$ python3 -q
>>> import numpy as np
>>> np.set_printoptions(precision=2, suppress=True, linewidth=160)
>>> def rd(a):
...     return np.round(a, 2) + 0
... 
>>> W0 = np.load("case0.npy")
>>> rd(W0)
array([[ 0.56, -0.33, -0.11, -0.33,  0.11],
       [-0.33,  0.2 ,  0.07,  0.2 , -0.07],
       [-0.11,  0.07,  0.02,  0.07, -0.02],
       [-0.33,  0.2 ,  0.07,  0.2 , -0.07],
       [ 0.11, -0.07, -0.02, -0.07,  0.02]])
>>> # null space of dimension 4
>>> rd(np.linalg.det(W0[::-1]))
np.float64(0.0)
>>> np.einsum("ij,ji->", W0, W0)
np.float64(1.0)
>>> print(rd(np.linalg.det(W0.T)))
0.0
>>> rd(np.linalg.eigvals(W0).sum().real)
np.float64(1.0)
>>> print(rd(np.linalg.det(2 * W0)), rd(np.linalg.det(W0)))
0.0 0.0
>>> np.einsum("ii->", W0)
np.float64(1.0)
>>> rd(np.kron(np.eye(2, dtype=int), W0))
array([[ 0.56, -0.33, -0.11, -0.33,  0.11,  0.  ,  0.  ,  0.  ,  0.  ,  0.  ],
       [-0.33,  0.2 ,  0.07,  0.2 , -0.07,  0.  ,  0.  ,  0.  ,  0.  ,  0.  ],
       [-0.11,  0.07,  0.02,  0.07, -0.02,  0.  ,  0.  ,  0.  ,  0.  ,  0.  ],
       [-0.33,  0.2 ,  0.07,  0.2 , -0.07,  0.  ,  0.  ,  0.  ,  0.  ,  0.  ],
       [ 0.11, -0.07, -0.02, -0.07,  0.02,  0.  ,  0.  ,  0.  ,  0.  ,  0.  ],
       [ 0.  ,  0.  ,  0.  ,  0.  ,  0.  ,  0.56, -0.33, -0.11, -0.33,  0.11],
       [ 0.  ,  0.  ,  0.  ,  0.  ,  0.  , -0.33,  0.2 ,  0.07,  0.2 , -0.07],
       [ 0.  ,  0.  ,  0.  ,  0.  ,  0.  , -0.11,  0.07,  0.02,  0.07, -0.02],
       [ 0.  ,  0.  ,  0.  ,  0.  ,  0.  , -0.33,  0.2 ,  0.07,  0.2 , -0.07],
       [ 0.  ,  0.  ,  0.  ,  0.  ,  0.  ,  0.11, -0.07, -0.02, -0.07,  0.02]])
>>> rd(np.linalg.eigvals(W0))
array([1., 0., 0., 0., 0.])
>>> np.linalg.norm(W0, axis=1).argmax()
np.int64(0)
>>> print(rd(np.linalg.norm(W0[4], 1)), rd(np.linalg.norm(W0[4], np.inf)))
0.29 0.11
>>> x0 = np.array([3, 2, 2, 3, 1])
>>> rd(W0 @ x0)
array([-0.11,  0.07,  0.02,  0.07, -0.02])
>>> rd((x0 - W0 @ x0) @ (W0 @ x0))
np.float64(0.0)
>>> rd(W0 @ W0 @ x0)
array([-0.11,  0.07,  0.02,  0.07, -0.02])
>>> A = np.loadtxt("a.csv", delimiter=",")
>>> A
array([[1., 0., 0., 0., 0., 0., 0., 0., 0.],
       [2., 1., 0., 0., 0., 0., 0., 0., 0.],
       [0., 3., 1., 0., 0., 0., 0., 0., 0.],
       [3., 1., 0., 1., 0., 0., 0., 0., 0.],
       [1., 1., 0., 1., 1., 0., 0., 0., 0.],
       [1., 2., 0., 2., 2., 1., 0., 0., 0.],
       [3., 1., 3., 3., 0., 1., 1., 0., 0.],
       [2., 2., 0., 2., 0., 3., 1., 1., 0.],
       [1., 2., 3., 2., 2., 2., 0., 1., 1.]])
>>> # triangular: eigenvalues sit on the diagonal
>>> x0 = np.array([2, 2, -1, 1, -1, 0, 2, -2, -2])
>>> rhs = A @ x0
>>> b, lr = np.zeros(9), 1 / np.linalg.norm(A, 2) ** 2
>>> for i in range(150):
...     b -= lr * A.T @ (A @ b - rhs)
...     if i % 50 == 0: print(i, round(np.linalg.norm(A @ b - rhs), 2))
... 
0 10.11
50 1.23
100 0.56
>>> print(rd(b))
[ 1.87  2.06 -1.18  1.62 -1.49 -0.39  1.3  -1.23 -1.58]
>>> rd(np.linalg.cond(A))
np.float64(488.47)
